% python3 -q
>>> import numpy as np
>>> np.set_printoptions(precision=3, suppress=True, linewidth=100, sign=" ")
>>> def rnd(a):
...     return np.round(a, 3) + 0
... 
>>> m1 = np.array([[11, -9, 9, 11, -5, -9],
...     [-9, 11, -5, -5, 11, 9],
...     [9, -5, 9, 12, 1, -6],
...     [11, -5, 12, 17, 5, -6],
...     [-5, 11, 1, 5, 19, 9],
...     [-9, 9, -6, -6, 9, 9]])
>>> ev, evecs = np.linalg.eigh(m1)
>>> rnd(np.abs(evecs[:, -1]))
array([ 0.48 ,  0.43 ,  0.367,  0.431,  0.301,  0.416])
>>> rnd(ev)
array([  0.   ,   0.   ,   0.   ,   1.039,  28.226,  46.736])
>>> rnd(evecs.T @ evecs)
array([[ 1.,  0.,  0.,  0.,  0.,  0.],
       [ 0.,  1.,  0.,  0.,  0.,  0.],
       [ 0.,  0.,  1.,  0.,  0.,  0.],
       [ 0.,  0.,  0.,  1.,  0.,  0.],
       [ 0.,  0.,  0.,  0.,  1.,  0.],
       [ 0.,  0.,  0.,  0.,  0.,  1.]])
>>> (ev > 1e-8).sum(), (ev < -1e-8).sum()
(np.int64(3), np.int64(0))
>>> np.abs(evecs[:, -1]).round(6).argmax()
np.int64(0)
>>> rnd(np.linalg.norm(m1, 2) / np.linalg.norm(m1))
np.float64(0.856)
>>> np.argsort(-np.linalg.norm(m1, axis=0).round(6), kind="stable")[:3]
array([ 3,  4,  0])
>>> np.unique(m1.round(6), axis=0).shape
(6, 6)
>>> rnd(m1 @ np.linalg.pinv(m1) @ m1)
array([[11., -9.,  9., 11., -5., -9.],
       [-9., 11., -5., -5., 11.,  9.],
       [ 9., -5.,  9., 12.,  1., -6.],
       [11., -5., 12., 17.,  5., -6.],
       [-5., 11.,  1.,  5., 19.,  9.],
       [-9.,  9., -6., -6.,  9.,  9.]])
>>> B = np.array([[2, 3, 3], [3, 5, 1], [4, 3, 1], [1, 0, 2], [3, 5, 0], [2, 0, 4]])
>>> np.vstack([m1, B.T]).shape
(9, 6)
>>> np.einsum("ij,ij->i", m1, m1)
array([ 510,  454,  368,  640,  614,  396])
>>> np.einsum("ik,kj->ij", m1, B)
array([[  9, -10,  19],
       [ 41,  68,   5],
       [ 42,  34,  31],
       [ 75,  69,  50],
       [107, 138,  43],
       [ 24,  45,   0]])
>>> m1 @ B
array([[  9, -10,  19],
       [ 41,  68,   5],
       [ 42,  34,  31],
       [ 75,  69,  50],
       [107, 138,  43],
       [ 24,  45,   0]])
>>> np.einsum("ij->j", m1)
array([  8,  12,  20,  34,  40,   6])
>>> B.T @ m1.T
array([[  9,  41,  42,  75, 107,  24],
       [-10,  68,  34,  69, 138,  45],
       [ 19,   5,  31,  50,  43,   0]])
